$ ipython --no-banner

In [1]: import numpy as np

In [2]: np.set_printoptions(suppress=True, linewidth=160)

In [3]: A2 = np.array([[2, 2, 3], [3, 2, 2], [3, 0, 1]])

In [4]: feats = np.triu(A2)

In [5]: feats
Out[5]: 
array([[2, 2, 3],
       [0, 2, 2],
       [0, 0, 1]])

In [6]: # triangular, det is the product of the diagonal

In [7]: x = np.array([3, 2, 0])

In [8]: y = feats @ x

In [9]: beta, lr = np.zeros(3), 1 / np.linalg.norm(feats, 2) ** 2

In [10]: for i in range(50):
    ...:     beta -= lr * feats.T @ (feats @ beta - y)
    ...:     if i % 10 == 0: print(i, round(np.linalg.norm(feats @ beta - y), 1))
    ...: 
0 2.5
10 1.6
20 1.2
30 0.9
40 0.7

In [11]: beta.round(1)
Out[11]: array([2.6, 1.4, 0.6])

In [12]: left, sigma, VT = np.linalg.svd(feats, full_matrices=False)

In [13]: print(left.shape, sigma.shape, VT.shape)
(3, 3) (3,) (3, 3)

In [14]: np.allclose(left * sigma @ VT, feats)
Out[14]: True

In [15]: rng = np.random.default_rng(441)

In [16]: lab = rng.permutation(3)

In [17]: lab
Out[17]: array([1, 0, 2])

In [18]: A2 = feats[lab][:, lab]

In [19]: np.diag(A2)
Out[19]: array([2, 2, 1])

In [20]: np.allclose(A2, feats)
Out[20]: False

In [21]: round(float(np.linalg.det(A2)), 1), round(np.linalg.det(feats[lab]), 1)
Out[21]: (4.0, np.float64(-4.0))

In [22]: print(np.round(np.sort(np.abs(np.linalg.eigvals(A2))), 1))
[1. 2. 2.]

In [23]: x = np.array([-1, -2, -2])

In [24]: print((feats @ x).argmax())
2

In [25]: np.linalg.norm(feats @ x) <= np.linalg.norm(feats, 2) * np.linalg.norm(x) + 1e-9
Out[25]: np.True_

In [26]: feats @ np.eye(3)[1]
Out[26]: array([2., 2., 0.])

In [27]: print((feats * x).sum(axis=1))
[-12  -8  -2]

In [28]: feats @ x
Out[28]: array([-12,  -8,  -2])

In [29]: np.sign((feats @ x).round(6))
Out[29]: array([-1, -1, -1])

In [30]: proj = np.triu(np.array([[1, 1, -3], [-2, -2, 0], [2, -2, -2]]), 1) + np.eye(3)

In [31]: A2 = proj @ feats @ np.linalg.inv(proj)

In [32]: print(np.trace(A2), np.trace(feats))
5.0 5

In [33]: proj @ feats - feats @ proj
Out[33]: 
array([[0., 0., 5.],
       [0., 0., 0.],
       [0., 0., 0.]])

In [34]: np.linalg.matrix_rank(A2)
Out[34]: np.int64(3)

In [35]: E = np.load("case0.npy")

In [36]: E
Out[36]: 
array([[ -2, -10,  -2,   3],
       [  1,  -5,  -1,  -1],
       [ -2,  -5,  -1,   3],
       [  0,  15,   3,  -1],
       [  3,   0,   0,   0]])

In [37]: # rank 3

In [38]: left, sigma, VT = np.linalg.svd(E)

In [39]: sigma.round(1) + 0
Out[39]: array([20. ,  4.8,  2.1,  0. ])

In [40]: A2 = left[:, :3] @ np.diag(sigma[:3]) @ VT[:3]

In [41]: round(float(np.linalg.norm(E - A2, 2)), 1), np.round(sigma[3], 1)
Out[41]: (0.0, np.float64(0.0))

In [42]: A2 = E / np.linalg.norm(E, axis=1, keepdims=True)

In [43]: C2 = A2 @ A2.T

In [44]: (np.abs(C2) > 0.9).astype(int)
Out[44]: 
array([[1, 0, 1, 1, 0],
       [0, 1, 0, 1, 0],
       [1, 0, 1, 0, 0],
       [1, 1, 0, 1, 0],
       [0, 0, 0, 0, 1]])

In [45]: np.round(np.linalg.norm(A2, axis=1), 1)
Out[45]: array([1., 1., 1., 1., 1.])

In [46]: left, sigma, VT = np.linalg.svd(E)

In [47]: V = VT[:(sigma > 1e-8).sum()]

In [48]: x = E[4] + -3 * E[1] + rng.integers(2) * np.eye(4)[0]

In [49]: print(x)
[ 0. 15.  3.  3.]

In [50]: np.linalg.matrix_rank(np.vstack([E, x]))
Out[50]: np.int64(3)

In [51]: np.round(np.diag(V.T @ V), 1) + 0
Out[51]: array([1., 1., 0., 1.])

In [52]: M = np.load("arr.npy")

In [53]: M
Out[53]: 
array([[0, 0, 2, 2],
       [0, 0, 2, 2],
       [0, 0, 0, 3],
       [0, 0, 0, 0]])

In [54]: th = np.radians(90)

In [55]: R = np.eye(4)

In [56]: R[2, 2] = R[1, 1] = np.cos(th)

In [57]: R[2, 1], R[1, 2] = -np.sin(th), np.sin(th)

In [58]: R.round(1) + 0
Out[58]: 
array([[ 1.,  0.,  0.,  0.],
       [ 0.,  0.,  1.,  0.],
       [ 0., -1.,  0.,  0.],
       [ 0.,  0.,  0.,  1.]])

In [59]: A2 = M @ R.T

In [60]: print(A2.round(1) + 0)
[[0. 2. 0. 2.]
 [0. 2. 0. 2.]
 [0. 0. 0. 3.]
 [0. 0. 0. 0.]]

In [61]: np.round(np.linalg.svd(M, compute_uv=False), 1) + 0, np.round(np.linalg.svd(A2, compute_uv=False), 1)
Out[61]: (array([4.7, 1.8, 0. , 0. ]), array([4.7, 1.8, 0. , 0. ]))

In [62]: left, sigma, VT = np.linalg.svd(M)

In [63]: sigma.round(1) + 0
Out[63]: array([4.7, 1.8, 0. , 0. ])

In [64]: A2 = left[:, :2] @ np.diag(sigma[:2]) @ VT[:2]

In [65]: np.linalg.matrix_rank(M, rtol=0.05)
Out[65]: np.int64(2)

In [66]: A2.round(1) + 0
Out[66]: 
array([[0., 0., 2., 2.],
       [0., 0., 2., 2.],
       [0., 0., 0., 3.],
       [0., 0., 0., 0.]])

In [67]: np.round(np.abs(M - A2).max(), 1)
Out[67]: np.float64(0.0)

In [68]: print(round(np.linalg.norm(M - A2) / np.linalg.norm(M), 1))
0.0

In [69]: np.linalg.matrix_rank(A2)
Out[69]: np.int64(2)
